>>> import numpy as np
>>> np.set_printoptions(precision=2, suppress=True, linewidth=200, sign=" ")
>>> tidy = lambda a: np.round(a, 2) + 0
>>> A2 = np.array([[1], [0], [3], [2]])
>>> feats = np.block([[np.zeros((4, 4)), A2], [A2.T, np.zeros((1, 1))]])
>>> print(feats)
[[ 0.  0.  0.  0.  1.]
 [ 0.  0.  0.  0.  0.]
 [ 0.  0.  0.  0.  3.]
 [ 0.  0.  0.  0.  2.]
 [ 1.  0.  3.  2.  0.]]
>>> x = np.array([0, 1, 1, 1, -2])
>>> h1 = np.maximum(feats @ x, 0)
>>> print(feats * (h1 > 1e-9)[:, None])
[[ 0.  0.  0.  0.  0.]
 [ 0.  0.  0.  0.  0.]
 [ 0.  0.  0.  0.  0.]
 [ 0.  0.  0.  0.  0.]
 [ 1.  0.  3.  2.  0.]]
>>> print(tidy(np.tanh(feats @ x)))
[-0.96  0.   -1.   -1.    1.  ]
>>> print(np.maximum(feats @ x, 0) - np.maximum(-feats @ x, 0))
[-2.  0. -6. -4.  5.]
>>> print(np.maximum(feats @ (3 * x), 0))
[  0.   0.   0.   0.  15.]
>>> print(feats.T @ h1)
[  5.   0.  15.  10.   0.]
>>> print(h1)
[ 0.  0.  0.  0.  5.]
>>> ev, vecs = np.linalg.eigh(feats)
>>> print(tidy(np.linalg.eigvalsh(feats @ feats)))
[  0.   0.   0.  14.  14.]
>>> print(np.unique(ev.round(6) + 0, return_counts=True)[1])
[ 1  3  1]
>>> print(tidy(vecs.T @ vecs))
[[ 1.  0.  0.  0.  0.]
 [ 0.  1.  0.  0.  0.]
 [ 0.  0.  1.  0.  0.]
 [ 0.  0.  0.  1.  0.]
 [ 0.  0.  0.  0.  1.]]
>>> W1 = np.array([[1, 2], [3, 0], [0, 2], [0, 3], [0, 3]])
>>> c = np.array([0, -4])
>>> H = np.maximum(feats @ W1 + c, 0)
>>> print((H > 0).astype(int))
[[ 0  0]
 [ 0  0]
 [ 0  1]
 [ 0  1]
 [ 1  1]]
>>> print(H)
[[  0.   0.]
 [  0.   0.]
 [  0.   5.]
 [  0.   2.]
 [  1.  10.]]
>>> W2 = np.array([[3, -1], [-2, -2]])
>>> print(H @ W2)
[[  0.   0.]
 [  0.   0.]
 [-10. -10.]
 [ -4.  -4.]
 [-17. -21.]]
>>> print((H @ W2).round(6).argmax(axis=1))
[ 0  0  0  0  0]
>>> print(tidy(np.abs(np.linalg.svd(H)[2][-1])))
[ 1.    0.08]
>>> print(np.linalg.cond(H) > 100)
False
>>> print(tidy(np.linalg.norm(H, 2) / np.linalg.norm(H)))
1.0
>>> print(np.argsort(-np.linalg.norm(H, axis=0).round(6), kind="stable")[:3])
[ 1  0]
>>> A2 = np.array([[0]])
>>> W2 = np.array([[2, 0, 3], [3, 0, 0], [1, 1, 1]])
>>> arr = np.block([[A2, np.zeros((1, 3))], [np.zeros((3, 1)), W2]])
>>> print(arr)
[[ 0.  0.  0.  0.]
 [ 0.  2.  0.  3.]
 [ 0.  3.  0.  0.]
 [ 0.  1.  1.  1.]]
>>> # splits into 2 blocks
>>> left, sig, Vh = np.linalg.svd(arr)
>>> print(np.argmax(sig[:-1] / (sig[1:] + 1e-6)) + 1)
3
>>> print(tidy(sig))
[ 4.4   2.17  0.94  0.  ]
>>> A2 = left[:, :3] @ np.diag(sig[:3]) @ Vh[:3]
>>> print(tidy(A2))
[[ 0.  0.  0.  0.]
 [ 0.  2.  0.  3.]
 [ 0.  3.  0.  0.]
 [ 0.  1.  1.  1.]]
>>> print(tidy(np.abs(arr - A2).max()))
0.0
>>> print(np.linalg.matrix_rank(A2))
3
>>> print(tidy(np.linalg.norm(arr - A2, 2)), sig[3])
0.0 0.0
>>> hat = np.triu(np.array([[1, 6, 4, 9], [1, 5, 6, -3], [0, 3, 2, 7], [-6, -2, 1, -5]]), 1) + np.eye(4)
>>> A2 = hat @ arr @ np.linalg.inv(hat)
>>> print(tidy(np.poly(A2)))
[ 1. -3. -1. -9.  0.]
>>> print(hat @ arr - arr @ hat)
[[  0.  33.   9.  27.]
 [  0.  15. -15.   3.]
 [  0.   7. -11.  16.]
 [  0.   0.  -6.  -4.]]
>>> print(tidy(np.linalg.det(A2)))
0.0
>>> T = np.stack([arr, 5 * arr, arr[::-1]])
>>> print(np.einsum("bij,cij->bc", T, T))
[[  25.  125.   12.]
 [ 125.  625.   60.]
 [  12.   60.   25.]]
>>> print((T @ arr.T).shape)
(3, 4, 4)
>>> K = np.load("mat.npy")
>>> print(K)
[[ 2  0  0  1  0  3]
 [ 1  3  1  2  1  3]
 [ 2  2  0  3  3  1]
 [ 3  3  1  3  3  0]
 [ 1  1  2  2  0  0]
 [ 0  0  3  0  1  0]]
>>> left, sig, Vh = np.linalg.svd(arr)
>>> vecs = Vh[:(sig > 1e-8).sum()]
>>> rng = np.random.default_rng(39)
>>> x = arr[3] + 3 * arr[2] + rng.integers(2) * np.eye(4)[1]
>>> print(x)
[  0.  11.   1.   1.]
>>> print(tidy(np.diag(vecs.T @ vecs)))
[ 0.  1.  1.  1.]
>>> O, Rm = np.linalg.qr(K)
>>> print(np.trace(O @ O.T))
6.0
>>> x = np.array([-3, 5, -4, 3, -1, 1])
>>> rhs = K @ x
>>> print(rhs)
[  0  16  11   8   0 -13]
>>> print(tidy(np.linalg.solve(K.T, K[2])))
[ 0.  0.  1.  0.  0.  0.]
>>> print(tidy(np.linalg.solve(K, rhs + K[:, 5])))
[-3.  5. -4.  3. -1.  2.]
>>> labels = rng.permutation(6)
>>> print(labels)
[ 5  2  1  0  3  4]
>>> A2 = K[labels][:, labels]
>>> print(A2)
[[ 0  3  0  0  0  1]
 [ 1  0  2  2  3  3]
 [ 3  1  3  1  2  1]
 [ 3  0  0  2  1  0]
 [ 0  1  3  3  3  3]
 [ 0  2  1  1  2  0]]
>>> print(np.allclose(A2, K))
False
>>> print(np.diag(A2))
[ 0  0  3  2  3  0]
